$ python -q
>>> import numpy as np
>>> import numpy.linalg as la
>>> np.set_printoptions(precision=2, suppress=True, linewidth=100, legacy="1.25")
>>> def rd(a):
...     return np.round(a, 2) + 0
... 
>>> feats = np.loadtxt("test16.csv", delimiter=",")
>>> rd(feats)
array([[ 1.66, -0.86, -0.43, -1.03],
       [-0.86,  2.8 , -0.96,  0.67],
       [-0.43, -0.96,  2.87,  0.03],
       [-1.03,  0.67,  0.03,  0.66]])
>>> rd(la.eigvals(feats))
array([0., 1., 3., 4.])
>>> rd(la.eigvals(feats).sum().real)
8.0
>>> rd(la.det(feats.T))
0.0
>>> print(rd(feats[2] @ feats[3]))
-0.1
>>> rd(la.norm(feats, 2))
4.0
>>> rd(la.norm(feats, axis=0))
array([2.18, 3.15, 3.06, 1.4 ])
>>> B = np.array([[-2, -2, -5],
...     [2, -4, 0],
...     [5, -4, -5],
...     [1, -2, -2],
...     [-1, -1, -3],
...     [4, -2, -2],
...     [5, 0, 5],
...     [-5, -3, -2],
...     [-3, 3, 5],
...     [4, 4, -5],
...     [5, 2, 5]])
>>> arr = B.T @ B
>>> print(arr)
[[151  -1   3]
 [ -1  83  52]
 [  3  52 171]]
>>> Lm = la.cholesky(arr)
>>> rd(np.diag(Lm) ** 2)
array([151.  ,  82.99, 138.33])
>>> rd(arr / np.sqrt(np.outer(np.diag(arr), np.diag(arr))))
array([[ 1.  , -0.01,  0.02],
       [-0.01,  1.  ,  0.44],
       [ 0.02,  0.44,  1.  ]])
>>> rd(Lm @ Lm.T)
array([[151.,  -1.,   3.],
       [ -1.,  83.,  52.],
       [  3.,  52., 171.]])
>>> rng = np.random.default_rng(32)
>>> z = rng.permutation(3)
>>> print(z)
[2 1 0]
>>> B = arr[z][:, z]
>>> np.diag(B)
array([171,  83, 151])
>>> rd(np.sort(np.abs(la.eigvals(B))))
array([ 58.83, 150.93, 195.24])
>>> np.trace(B)
405
>>> np.allclose(B, arr)
False
>>> evals, V = la.eig(arr)
>>> print(rd(np.sort(la.eigvals(la.inv(arr)))))
[0.01 0.01 0.02]
>>> rd(np.sort(la.eigvals(arr @ arr)))
array([ 3461.13, 22780.27, 38117.6 ])
>>> rd(np.sort(la.eigvals(arr.T)))
array([ 58.83, 150.93, 195.24])
>>> m1 = 4 * np.eye(4) + np.ones((4, 4))
>>> m1
array([[5., 1., 1., 1.],
       [1., 5., 1., 1.],
       [1., 1., 5., 1.],
       [1., 1., 1., 5.]])
>>> # equal to its transpose
>>> vec = np.array([3, 2, 2, 2])
>>> m1 @ vec
array([21., 17., 17., 17.])
>>> print(m1 * vec)
[[15.  2.  2.  2.]
 [ 3. 10.  2.  2.]
 [ 3.  2. 10.  2.]
 [ 3.  2.  2. 10.]]
>>> (m1 * vec).sum(axis=1)
array([21., 17., 17., 17.])
>>> (m1 @ vec).argmax()
0
>>> m1 @ np.eye(4)[0]
array([5., 1., 1., 1.])
>>> la.norm(m1 @ vec) <= la.norm(m1, 2) * la.norm(vec) + 1e-9
True
>>> print(np.sign((m1 @ vec).round(6)))
[1. 1. 1. 1.]
>>> evals, V = la.eigh(m1)
>>> rd(V @ np.diag(evals) @ V.T)
array([[5., 1., 1., 1.],
       [1., 5., 1., 1.],
       [1., 1., 5., 1.],
       [1., 1., 1., 5.]])
>>> rd(la.svd(m1, compute_uv=False))
array([8., 4., 4., 4.])
>>> rd(np.abs(V[:, -1]))
array([0.5, 0.5, 0.5, 0.5])
>>> rd(evals.sum()), np.trace(m1)
(20.0, 20.0)
>>> rd(la.eigvalsh(m1 @ m1))
array([16., 16., 16., 64.])
>>> np.abs(V[:, -1]).round(6).argmax()
0
>>> np.unique(evals.round(6) + 0, return_counts=True)[1]
array([3, 1])
>>> rd(V.T @ V)
array([[1., 0., 0., 0.],
       [0., 1., 0., 0.],
       [0., 0., 1., 0.],
       [0., 0., 0., 1.]])
>>> B = m1 + rng.integers(-2, 3, (4, 1)) @ rng.integers(-2, 3, (1, 4))
>>> B
array([[ 3., -1.,  3.,  3.],
       [ 1.,  5.,  1.,  1.],
       [ 1.,  1.,  5.,  1.],
       [ 2.,  2.,  0.,  4.]])
>>> np.abs(B - m1).sum(axis=1)
array([8., 0., 0., 4.])
>>> print(la.matrix_rank(B - m1, tol=1e-8))
1
>>> evals, V = la.eigh(m1)
>>> vec = np.array([0, 0, -2, -2])
>>> rd(V * np.maximum(evals, 0) @ V.T)
array([[5., 1., 1., 1.],
       [1., 5., 1., 1.],
       [1., 1., 5., 1.],
       [1., 1., 1., 5.]])
>>> u = np.array([2, -4, 0, 3, 5, 5])
>>> F = np.array([np.roll(u, i) for i in range(6)])
>>> F
array([[ 2, -4,  0,  3,  5,  5],
       [ 5,  2, -4,  0,  3,  5],
       [ 5,  5,  2, -4,  0,  3],
       [ 3,  5,  5,  2, -4,  0],
       [ 0,  3,  5,  5,  2, -4],
       [-4,  0,  3,  5,  5,  2]])
>>> B = F / np.sqrt((F ** 2).mean(axis=1, keepdims=True))
>>> rd(la.norm(B, axis=1))
array([2.45, 2.45, 2.45, 2.45, 2.45, 2.45])
>>> np.allclose(F @ F.T, F.T @ F)
True
>>> np.trace(F)
12
>>> F.inv()
Traceback (most recent call last):
  File "<python-input-65>", line 1, in <module>
    F.inv()
    ^^^^^
AttributeError: 'numpy.ndarray' object has no attribute 'inv'
>>> rd(np.sort(np.abs(la.eigvals(F))))
array([ 3.  ,  4.  ,  4.  , 11.  , 12.49, 12.49])
>>> (F - F.T) / 2
array([[ 0. , -4.5, -2.5,  0. ,  2.5,  4.5],
       [ 4.5,  0. , -4.5, -2.5,  0. ,  2.5],
       [ 2.5,  4.5,  0. , -4.5, -2.5,  0. ],
       [ 0. ,  2.5,  4.5,  0. , -4.5, -2.5],
       [-2.5,  0. ,  2.5,  4.5,  0. , -4.5],
       [-4.5, -2.5,  0. ,  2.5,  4.5,  0. ]])
>>> F @ F
array([[-27,  14,  71,  62,  21, -20],
       [-20, -27,  14,  71,  62,  21],
       [ 21, -20, -27,  14,  71,  62],
       [ 62,  21, -20, -27,  14,  71],
       [ 71,  62,  21, -20, -27,  14],
       [ 14,  71,  62,  21, -20, -27]])
>>> rd(np.abs(la.eigvals(F)).max())
12.49
>>> rd(la.det(F))
82368.0
